% ipython --no-banner

In [1]: import numpy as np

In [2]: np.set_printoptions(precision=2, suppress=True, linewidth=100)

In [3]: A = np.load("arr.npy")

In [4]: print(A)
[[ 0  0  0  0  2]
 [ 0 -1  0  0  0]
 [ 0  0  1 -2  0]
 [ 0  0 -1 -2  0]
 [ 0  0  0  0 -2]]

In [5]: left, sigma, vt = np.linalg.svd(A)

In [6]: vecs = vt[:(sigma > 1e-8).sum()]

In [7]: rng = np.random.default_rng(9426)

In [8]: x = A[1] + 2 * A[0] + rng.integers(2) * np.eye(5)[1]

In [9]: print(x)
[0. 0. 0. 0. 4.]

In [10]: print(np.linalg.matrix_rank(np.vstack([A, x])))
4

In [11]: print(round(float(np.linalg.norm(x - vecs.T @ vecs @ x)), 2))
0.0

In [12]: print(np.allclose(vecs.T @ vecs @ x, x))
True

In [13]: print(np.round(np.abs(np.linalg.eigvals(A)).max(), 2))
2.56

In [14]: print((A - A.T) / 2)
[[ 0.   0.   0.   0.   1. ]
 [ 0.   0.   0.   0.   0. ]
 [ 0.   0.   0.  -0.5  0. ]
 [ 0.   0.   0.5  0.   0. ]
 [-1.   0.   0.   0.   0. ]]

In [15]: print(np.allclose(A @ A.T, A.T @ A))
False

In [16]: print(A @ A)
[[ 0  0  0  0 -4]
 [ 0  1  0  0  0]
 [ 0  0  3  2  0]
 [ 0  0  1  6  0]
 [ 0  0  0  0  4]]

In [17]: print(round(float(np.linalg.det(A)), 2))
0.0

In [18]: proj = np.triu(np.array([[-1, 0, 3, -1, 2],
    ...:     [-3, -3, -2, -2, -2],
    ...:     [-1, -2, -2, 1, -1],
    ...:     [2, -3, -1, -2, 0],
    ...:     [0, -2, -3, 0, 0]]), 1) + np.eye(5)

In [19]: B = proj @ A @ np.linalg.inv(proj)

In [20]: print(np.linalg.matrix_rank(B))
4

In [21]: print(proj @ A - A @ proj)
[[ 0.  0.  4. -4. -4.]
 [ 0.  0. -2.  6.  2.]
 [ 0.  0. -1. -3.  3.]
 [ 0.  0.  0.  1. -1.]
 [ 0.  0.  0.  0.  0.]]

In [22]: print(np.trace(B), np.trace(A))
-4.0 -4

In [23]: print(np.poly(B))
[  1.   4.   1. -10.  -8.   0.]

In [24]: print(A @ A)
[[ 0  0  0  0 -4]
 [ 0  1  0  0  0]
 [ 0  0  3  2  0]
 [ 0  0  1  6  0]
 [ 0  0  0  0  4]]

In [25]: print(np.flatnonzero(np.linalg.matrix_power((A != 0) + (A.T != 0) + np.eye(5), 5)[1]))
[1]

In [26]: print(np.sort(np.linalg.eigvals(A).real))
[-2.56 -2.   -1.    0.    1.56]

In [27]: print(round(np.linalg.det(A), 2))
0.0

In [28]: print((np.linalg.matrix_power((A != 0) + (A.T != 0) + np.eye(5), 5) > 0).astype(int))
[[1 0 0 0 1]
 [0 1 0 0 0]
 [0 0 1 1 0]
 [0 0 1 1 0]
 [1 0 0 0 1]]

In [29]: print(A @ A.T)
[[ 4  0  0  0 -4]
 [ 0  1  0  0  0]
 [ 0  0  5  3  0]
 [ 0  0  3  5  0]
 [-4  0  0  0  4]]

In [30]: print(np.linalg.svd(A, compute_uv=False))
[2.83 2.83 1.41 1.   0.  ]

In [31]: K = np.load("x.npy")

In [32]: print(K)
[[11 12 17 15 17]
 [12 30 30 28 30]
 [17 30 41 33 41]
 [15 28 33 29 33]
 [17 30 41 33 41]]

In [33]: left, sigma, vt = np.linalg.svd(K)

In [34]: vecs = vt[:(sigma > 1e-8).sum()]

In [35]: x = K[4] + 3 * K[0] + rng.integers(2) * np.eye(5)[2]

In [36]: print(x)
[50. 66. 93. 78. 92.]

In [37]: print(np.diag(vecs.T @ vecs))
[0.89 0.83 0.49 0.31 0.49]

In [38]: print(vecs.T @ vecs)
[[ 0.89 -0.14 -0.04  0.27 -0.04]
 [-0.14  0.83 -0.05  0.35 -0.05]
 [-0.04 -0.05  0.49  0.1   0.49]
 [ 0.27  0.35  0.1   0.31  0.1 ]
 [-0.04 -0.05  0.49  0.1   0.49]]

In [39]: print(np.round(np.linalg.norm(x - vecs.T @ vecs @ x), 2))
0.72

In [40]: evals, vecs = np.linalg.eigh(K)

In [41]: x = np.array([2, 2, -4, -2, 5])

In [42]: print(vecs * np.abs(evals) @ vecs.T)
[[11. 12. 17. 15. 17.]
 [12. 30. 30. 28. 30.]
 [17. 30. 41. 33. 41.]
 [15. 28. 33. 29. 33.]
 [17. 30. 41. 33. 41.]]

In [43]: print((np.sign(vecs[:, -1].round(6)) == np.sign(vecs[0, -1].round(6))).astype(int))
[1 1 1 1 1]

In [44]: print(np.round(x @ K @ x / (x @ x), 2), round(evals[0], 2), round(float(evals[-1]), 2))
2.43 -0.0 141.21

In [45]: print(np.round(np.linalg.eigvalsh(K[1:, 1:]), 2) + 0)
[  0.     0.44   6.6  133.96]

In [46]: print(round(np.trace(np.linalg.pinv(K) @ K), 2))
3.0

In [47]: print(np.allclose(K[:-1].T @ np.linalg.lstsq(K[:-1].T, K[-1])[0], K[-1]))
True

In [48]: print(np.abs(np.diag(np.linalg.qr(K)[1])) > 1e-9)
[ True  True  True False False]

In [49]: print(np.linalg.lstsq(K[:-1].T, K[-1])[2])
3

In [50]: mat = np.load("out7.npy")

In [51]: print(mat)
[[0 3 2 1]
 [3 0 3 2]
 [2 3 0 3]
 [1 2 3 0]]

In [52]: f = np.array([-9, 2, 8])

In [53]: print(np.convolve(mat[1], f))
[-27   6  -3 -12  28  16]

In [54]: print(np.correlate(mat[1], mat[0], "full"))
[ 3  6 12  8 13  6  0]

In [55]: print(np.array([np.convolve(row, f, "same") for row in mat]))
[[-27 -12  19  18]
 [  6  -3 -12  28]
 [-23  22  -3   6]
 [-16 -15  22  24]]

In [56]: Q, vecs = np.linalg.qr(mat[:, :2])[0], np.linalg.qr(mat[:, 2:])[0]

In [57]: sigma = np.linalg.svd(Q.T @ vecs, compute_uv=False)

In [58]: print(np.degrees(np.arccos(sigma.clip(0, 1))))
[10.39 90.  ]

In [59]: print(np.round(np.linalg.norm(Q @ Q.T - vecs @ vecs.T, 2), 2))
1.0

In [60]: print(sigma.round(2) + 0)
[0.98 0.  ]

In [61]: proj = np.triu(np.array([[-2, 3, 2, 2], [-2, -1, 1, 0], [2, 1, -3, -2], [1, -2, -1, -2]]), 1) + np.eye(4)

In [62]: B = proj @ mat @ np.linalg.inv(proj)

In [63]: print(np.round(np.linalg.det(B), 2))
-44.0

In [64]: print(B)
[[ 15. -32.  19.  21.]
 [  5. -12.   5.   5.]
 [  0.  -1.  -5.  -7.]
 [  1.  -1.   2.   2.]]

In [65]: print(np.round(np.poly(B), 2) + 0)
[  1.   0. -36. -96. -44.]

In [66]: evals, vecs = np.linalg.eigh(mat)

In [67]: print(np.round(vecs @ np.diag(evals) @ vecs.T, 2) + 0)
[[0. 3. 2. 1.]
 [3. 0. 3. 2.]
 [2. 3. 0. 3.]
 [1. 2. 3. 0.]]

In [68]: print(np.linalg.eigvalsh(mat + -3 * np.eye(4)))
[-6.41 -6.1  -3.59  4.1 ]

In [69]: print(np.round(vecs.T @ mat @ vecs, 2) + 0)
[[-3.41  0.    0.    0.  ]
 [ 0.   -3.1   0.    0.  ]
 [ 0.    0.   -0.59  0.  ]
 [ 0.    0.    0.    7.1 ]]

In [70]: print(np.round(vecs.T @ vecs, 2) + 0)
[[1. 0. 0. 0.]
 [0. 1. 0. 0.]
 [0. 0. 1. 0.]
 [0. 0. 0. 1.]]

In [71]: print(np.abs(vecs[:, -1]))
[0.45 0.55 0.55 0.45]

In [72]: print(np.unique(evals.round(6) + 0, return_counts=True)[1])
[1 1 1 1]

In [73]: print(np.linalg.eigvalsh(mat @ mat))
[ 0.34  9.6  11.66 50.4 ]

In [74]: W2 = 20 * np.array([[-0.2, -0.2, 0.7, -0.3], [-0.1, 0.6, 1.7, 1.3]])

In [75]: idx = rng.integers(0, 2, 26)

In [76]: m1 = W2[idx] + rng.normal(size=(26, 4))

In [77]: print(m1)
[[-2.57 12.65 33.12 26.01]
 [-1.01 12.46 33.98 27.08]
 [-2.23 12.8  33.04 26.4 ]
 [-4.21 -4.74 14.26 -4.85]
 [-2.45 12.79 33.84 26.14]
 [-3.71 -3.67 15.52 -5.67]
 [-0.23 12.32 33.37 24.67]
 [-4.73 -2.71 14.86 -7.35]
 [-1.16 11.99 33.85 27.15]
 [-1.75 12.49 33.75 27.31]
 [-2.5  11.59 32.09 25.43]
 [-4.67 -3.61 14.66 -5.49]
 [-3.11 -3.16 12.69 -4.58]
 [-4.37 -4.86 14.42 -7.38]
 [-4.09 -4.46 14.38 -4.68]
 [-5.67 -3.68 14.12 -6.53]
 [-1.5  12.48 36.49 24.6 ]
 [-1.97 -3.   11.2  -5.9 ]
 [-2.88 -4.04 13.28 -7.06]
 [-3.74 11.76 34.36 25.24]
 [-2.18 13.69 32.99 24.65]
 [-2.23 12.74 33.11 27.84]
 [-2.67 11.87 34.09 23.39]
 [-4.04 -5.23 14.33 -6.12]
 [-1.66 12.89 33.28 23.76]
 [-2.7  11.4  35.17 25.81]]

In [78]: D = np.linalg.norm(m1[:, None] - m1[None], axis=-1)

In [79]: print(np.unravel_index(D.round(6).argmax(), D.shape))
(np.int64(13), np.int64(21))

In [80]: print(D[12].round(6).argsort(kind="stable")[:4])
[12 17 14  3]

In [81]: print((D + 1e9 * np.eye(26)).round(6).argmin(axis=1))
[ 2  8  0 14  0 11 24 15  1  8  0  5 17 23  3 11 25 12 13 25 24  9 24 13 20 19]

In [82]: Q, vecs = np.linalg.qr(m1[:, :2])[0], np.linalg.qr(m1[:, 2:])[0]

In [83]: sigma = np.linalg.svd(Q.T @ vecs, compute_uv=False)

In [84]: print((sigma > 0.9).sum())
2

In [85]: print(sigma)
[1.   0.96]

In [86]: print(np.degrees(np.arccos(sigma.clip(0, 1))))
[ 5.12 16.58]

In [87]: x = np.array([-8, -8, -8, 4])

In [88]: target = m1 @ x

In [89]: print(np.linalg.lstsq(m1, target)[0])
[-8. -8. -8.  4.]

In [90]: print(np.round(np.linalg.pinv(m1) @ m1, 2) + 0)
[[1. 0. 0. 0.]
 [0. 1. 0. 0.]
 [0. 0. 1. 0.]
 [0. 0. 0. 1.]]

In [91]: target = target + 0.05 * rng.normal(size=26)

In [92]: print(target)
[-241.49 -255.19 -243.27  -61.89 -248.99  -87.79 -264.99  -88.67 -248.91 -246.77 -227.83  -72.88
  -69.74  -71.04  -65.39  -64.32 -281.33  -73.36  -79.18 -238.02 -257.36 -237.48 -252.72  -64.94
 -260.96 -247.82]

In [93]: beta, *_ = np.linalg.lstsq(m1, target)

In [94]: print(beta)
[-8.   -7.98 -8.    3.99]

In [95]: print(beta.round())
[-8. -8. -8.  4.]

In [96]: print(round(float(np.linalg.norm(target - m1 @ beta)), 2))
0.21

In [97]: print(np.round(m1.T @ (target - m1 @ beta), 2) + 0)
[0. 0. 0. 0.]

In [98]: x = np.array([-3, 1, 4, 0])

In [99]: print(np.linalg.norm(m1 @ x) <= np.linalg.norm(m1, 2) * np.linalg.norm(x) + 1e-9)
True

In [100]: print(np.sign((m1 @ x).round(6)))
[1. 1. 1. 1. 1. 1. 1. 1. 1. 1. 1. 1. 1. 1. 1. 1. 1. 1. 1. 1. 1. 1. 1. 1. 1. 1.]

In [101]: print(np.linalg.cond(m1) > 100)
False

In [102]: print(np.argsort(-np.linalg.norm(m1, axis=0).round(6), kind="stable")[:3])
[2 3 1]

In [103]: print([round(float(x), 2) for x in np.linalg.svd(m1, compute_uv=False)[:3]])
[172.84, 49.46, 4.34]

In [104]: print(np.round(np.linalg.norm(m1, 2) / np.linalg.norm(m1), 2))
0.96

In [105]: X = np.loadtxt("mat.csv", delimiter=",")

In [106]: print(X)
[[9. 8.]
 [7. 4.]]

In [107]: idx = rng.permutation(2)

In [108]: B = X[:, idx] * rng.choice([-1, 1], 2)

In [109]: print(B)
[[ 9. -8.]
 [ 7. -4.]]

In [110]: left, _, vt = np.linalg.svd(X.T @ B)

In [111]: print(np.round(np.linalg.lstsq(X, B)[0], 2) + 0)
[[ 1.  0.]
 [ 0. -1.]]

In [112]: print(idx)
[0 1]

In [113]: print(np.round(left @ vt, 2) + 0)
[[ 1.  0.]
 [ 0. -1.]]

In [114]: evals, vecs = np.linalg.eig(X)

In [115]: print(X @ vecs[:, 0] - evals[0] * vecs[:, 0])
[0. 0.]

In [116]: print(round(float(np.prod(evals)), 2))
-20.0

In [117]: print(np.sort(np.linalg.eigvals(np.linalg.inv(X))))
[-0.72  0.07]

In [118]: print(np.sort(np.linalg.eigvals(X @ X)))
[  1.93 207.07]

In [119]: def softmax(z):
     ...:     e = np.exp(z - z.max(axis=-1, keepdims=True))
     ...:     return e / e.sum(axis=-1, keepdims=True)
     ...: 

In [120]: print(softmax(X).sum(axis=1))
[1. 1.]

In [121]: print(softmax(X[1]))
[0.95 0.05]

In [122]: print(np.round(softmax(10 * X[1]), 2) + 0)
[1. 0.]

In [123]: scores = X @ X.T / np.sqrt(2)

In [124]: print(np.round(softmax(scores), 2) + 0)
[[1. 0.]
 [1. 0.]]

In [125]: print(softmax(scores).round(6).argmax(axis=1))
[0 0]

In [126]: print(np.round(softmax(scores + np.triu(np.full(scores.shape, -np.inf), 1)), 2) + 0)
[[1. 0.]
 [1. 0.]]

In [127]: print(np.linalg.matrix_power(X, 3))
[[1961. 1512.]
 [1323. 1016.]]

In [128]: print(np.allclose(X, X.T))
False

In [129]: print((X - X.T) / 2)
[[ 0.   0.5]
 [-0.5  0. ]]

In [130]: print(np.sort(np.abs(np.linalg.eigvals(X))))
[ 1.39 14.39]

In [131]: feats = np.load("test18.npy")

In [132]: print(feats)
[[5. 0.]
 [0. 5.]]

In [133]: x = np.ones(2)

In [134]: for _ in range(7):
     ...:     x = feats @ x
     ...:     x /= np.linalg.norm(x)
     ...:     print(round(x @ feats @ x, 2))
     ...: 
5.0
5.0
5.0
5.0
5.0
5.0
5.0

In [135]: print(round(np.linalg.eigvalsh(feats)[-1], 2))
5.0

In [136]: print(x)
[0.71 0.71]

In [137]: f = np.array([4, 8, 3])

In [138]: print(np.array([np.convolve(row, f, "same") for row in feats]))
[[20. 40. 15.]
 [ 0. 20. 40.]]

In [139]: print(np.polyval(f, feats[1]))
[  3. 143.]

In [140]: print(np.convolve(feats[1], f))
[ 0. 20. 40. 15.]

In [141]: print(np.linalg.pinv(feats))
[[0.2 0. ]
 [0.  0.2]]

In [142]: print(feats[:, 0] @ feats[:, 1])
0.0

In [143]: print(feats.T @ feats)
[[25.  0.]
 [ 0. 25.]]

In [144]: W0 = np.array([[0, -1, 2, -3, -1], [0, 2, 2, -2, 3], [-1, 1, -1, 0, 3]]) * (rng.random((3, 5)) < 0.3)

In [145]: print(W0)
[[ 0 -1  0  0  0]
 [ 0  0  2  0  0]
 [ 0  0  0  0  3]]

In [146]: print(W0 @ W0.T)
[[1 0 0]
 [0 4 0]
 [0 0 9]]

In [147]: f, v = W0[0], W0[1]

In [148]: print(f @ v)
0

In [149]: pr = (f @ v) / (f @ f) * f

In [150]: print(np.outer(f, v))
[[ 0  0  0  0  0]
 [ 0  0 -2  0  0]
 [ 0  0  0  0  0]
 [ 0  0  0  0  0]
 [ 0  0  0  0  0]]

In [151]: print(round(np.linalg.norm(f + v) ** 2 + np.linalg.norm(f - v) ** 2, 2))
10.0

In [152]: print((v - pr) @ f)
0.0

In [153]: print(pr)
[ 0. -0.  0.  0.  0.]

In [154]: print(v - pr)
[0. 0. 2. 0. 0.]
